In [1]: import numpy as np

In [2]: from numpy import linalg as LA

In [3]: np.set_printoptions(precision=2, suppress=True, linewidth=160, floatmode="fixed")

In [4]: J = 2 * np.eye(4) + np.ones((4, 4))

In [5]: J
Out[5]: 
array([[3.00, 1.00, 1.00, 1.00],
       [1.00, 3.00, 1.00, 1.00],
       [1.00, 1.00, 3.00, 1.00],
       [1.00, 1.00, 1.00, 3.00]])

In [6]: # symmetric

In [7]: B = np.array([[0, -3, -2], [-3, 0, 2]])

In [8]: C = np.kron(B, J)

In [9]: C
Out[9]: 
array([[ 0.00,  0.00,  0.00,  0.00, -9.00, -3.00, -3.00, -3.00, -6.00, -2.00, -2.00, -2.00],
       [ 0.00,  0.00,  0.00,  0.00, -3.00, -9.00, -3.00, -3.00, -2.00, -6.00, -2.00, -2.00],
       [ 0.00,  0.00,  0.00,  0.00, -3.00, -3.00, -9.00, -3.00, -2.00, -2.00, -6.00, -2.00],
       [ 0.00,  0.00,  0.00,  0.00, -3.00, -3.00, -3.00, -9.00, -2.00, -2.00, -2.00, -6.00],
       [-9.00, -3.00, -3.00, -3.00,  0.00,  0.00,  0.00,  0.00,  6.00,  2.00,  2.00,  2.00],
       [-3.00, -9.00, -3.00, -3.00,  0.00,  0.00,  0.00,  0.00,  2.00,  6.00,  2.00,  2.00],
       [-3.00, -3.00, -9.00, -3.00,  0.00,  0.00,  0.00,  0.00,  2.00,  2.00,  6.00,  2.00],
       [-3.00, -3.00, -3.00, -9.00,  0.00,  0.00,  0.00,  0.00,  2.00,  2.00,  2.00,  6.00]])

In [10]: B = C / LA.norm(C, axis=1, keepdims=True)

In [11]: gram = B @ B.T

In [12]: gram
Out[12]: 
array([[ 1.00,  0.67,  0.67,  0.67, -0.31, -0.21, -0.21, -0.21],
       [ 0.67,  1.00,  0.67,  0.67, -0.21, -0.31, -0.21, -0.21],
       [ 0.67,  0.67,  1.00,  0.67, -0.21, -0.21, -0.31, -0.21],
       [ 0.67,  0.67,  0.67,  1.00, -0.21, -0.21, -0.21, -0.31],
       [-0.31, -0.21, -0.21, -0.21,  1.00,  0.67,  0.67,  0.67],
       [-0.21, -0.31, -0.21, -0.21,  0.67,  1.00,  0.67,  0.67],
       [-0.21, -0.21, -0.31, -0.21,  0.67,  0.67,  1.00,  0.67],
       [-0.21, -0.21, -0.21, -0.31,  0.67,  0.67,  0.67,  1.00]])

In [13]: np.argwhere(np.triu(np.abs(gram) > 0.95, 1))
Out[13]: array([], shape=(0, 2), dtype=int64)

In [14]: LA.norm(B, axis=1)
Out[14]: array([1.00, 1.00, 1.00, 1.00, 1.00, 1.00, 1.00, 1.00])

In [15]: W0 = np.load("test17.npy")

In [16]: W0
Out[16]: 
array([[0, 2, 0, 0, 0, 0],
       [0, 0, 0, 0, 0, 0],
       [2, 2, 0, 0, 0, 0],
       [0, 0, 0, 2, 0, 0],
       [0, 0, 0, 0, 0, 0],
       [0, 0, 2, 2, 0, 0],
       [0, 0, 0, 0, 0, 2],
       [0, 0, 0, 0, 0, 0],
       [0, 0, 0, 0, 2, 2]])

In [17]: x0 = np.array([-3, 2, 2, 2, -2, -3])

In [18]: target = W0 @ x0

In [19]: np.round(LA.pinv(W0) @ W0, 2) + 0
Out[19]: 
array([[1.00, 0.00, 0.00, 0.00, 0.00, 0.00],
       [0.00, 1.00, 0.00, 0.00, 0.00, 0.00],
       [0.00, 0.00, 1.00, 0.00, 0.00, 0.00],
       [0.00, 0.00, 0.00, 1.00, 0.00, 0.00],
       [0.00, 0.00, 0.00, 0.00, 1.00, 0.00],
       [0.00, 0.00, 0.00, 0.00, 0.00, 1.00]])

In [20]: LA.lstsq(W0, target)[0]
Out[20]: array([-3.00,  2.00,  2.00,  2.00, -2.00, -3.00])

In [21]: target
Out[21]: array([  4,   0,  -2,   4,   0,   8,  -6,   0, -10])

In [22]: LA.solve(W0.T @ W0, W0.T @ target)
Out[22]: array([-3.00,  2.00,  2.00,  2.00, -2.00, -3.00])

In [23]: rng = np.random.default_rng(551)

In [24]: target = target + 0.3 * rng.normal(size=9)

In [25]: target
Out[25]: array([ 3.83,  0.28, -2.17,  4.11, -0.04,  8.00, -6.17, -0.01, -9.78])

In [26]: beta, *_ = LA.lstsq(W0, target)

In [27]: np.round(W0.T @ (target - W0 @ beta), 2) + 0
Out[27]: array([0.00, 0.00, 0.00, 0.00, 0.00, 0.00])

In [28]: round(float(LA.norm(target - W0 @ beta)), 2)
Out[28]: 0.28

In [29]: [round(float(LA.norm(LA.solve(W0.T @ W0 + lam * np.eye(6), W0.T @ target))), 2) for lam in (0, 1, 10, 100)]
Out[29]: [5.78, 4.67, 2.36, 0.43]

In [30]: beta
Out[30]: array([-3.00,  1.92,  1.95,  2.05, -1.80, -3.08])
